$ python -q
>>> import numpy as np
>>> np.set_printoptions(precision=2, suppress=True, linewidth=100)
>>> out = np.array([[0, 2], [2, 0], [0, 2]])
>>> W0 = np.tile(out, (2, 3))
>>> W0
array([[0, 2, 0, 2, 0, 2],
       [2, 0, 2, 0, 2, 0],
       [0, 2, 0, 2, 0, 2],
       [0, 2, 0, 2, 0, 2],
       [2, 0, 2, 0, 2, 0],
       [0, 2, 0, 2, 0, 2]])
>>> rk = np.linalg.matrix_rank(W0)
>>> rk
np.int64(2)
>>> null = np.linalg.svd(W0)[2][rk:].T
>>> [int(np.linalg.matrix_rank(W0[:i])) for i in range(1, len(W0) + 1)]
[1, 2, 2, 2, 2, 2]
>>> [int(np.linalg.matrix_rank(W0[:, :j + 1])) for j in range(6)]
[1, 2, 2, 2, 2, 2]
>>> np.linalg.matrix_rank(W0.T @ W0), np.linalg.matrix_rank(W0 @ W0.T)
(np.int64(2), np.int64(2))
>>> U, s, Vt = np.linalg.svd(W0)
>>> np.argmax(s[:-1] / (s[1:] + 1e-6)) + 1
np.int64(2)
>>> out = U[:, :2] @ np.diag(s[:2]) @ Vt[:2]
>>> np.linalg.matrix_rank(out)
np.int64(2)
>>> O, _ = np.linalg.qr(np.array([[1.6, -0.1, -0.9], [0.5, 0.0, -0.3], [0.4, -1.6, -0.8]]))
>>> evecs, _ = np.linalg.qr(np.array([[0.5, 1.9, -0.8, 0.6, 0.0],
...     [0.1, -0.2, 0.7, 0.1, 1.4],
...     [-0.7, -0.3, -0.3, -0.3, 0.1],
...     [1.5, 1.3, 0.7, -0.7, 0.1],
...     [-1.1, 1.0, 1.1, 0.7, -1.4]]))
>>> s = 5 * 0.5 ** np.arange(3)
>>> mat = O[:, :3] * s @ evecs[:3]
>>> mat
array([[ 1.03, -3.24,  2.43, -0.98, -1.88],
       [ 0.77, -0.99,  0.47, -1.33,  0.03],
       [ 0.17, -1.08,  1.7 ,  0.65,  1.66]])
>>> def softmax(z):
...     e = np.exp(z - z.max(axis=-1, keepdims=True))
...     return e / e.sum(axis=-1, keepdims=True)
... 
>>> softmax(mat[1])
array([0.4 , 0.07, 0.29, 0.05, 0.19])
>>> softmax(mat[1] + 2)
array([0.4 , 0.07, 0.29, 0.05, 0.19])
>>> np.round(softmax(10 * mat[1]), 2) + 0
array([0.95, 0.  , 0.05, 0.  , 0.  ])
>>> att = mat @ mat.T / np.sqrt(5)
>>> softmax(att + np.triu(np.full(att.shape, -np.inf), 1))
array([[1.  , 0.  , 0.  ],
       [0.78, 0.22, 0.  ],
       [0.18, 0.05, 0.77]])
>>> np.round(softmax(att), 2) + 0
array([[1.  , 0.  , 0.  ],
       [0.73, 0.2 , 0.07],
       [0.18, 0.05, 0.77]])
>>> softmax(att).round(6).argmax(axis=1)
array([0, 0, 2])
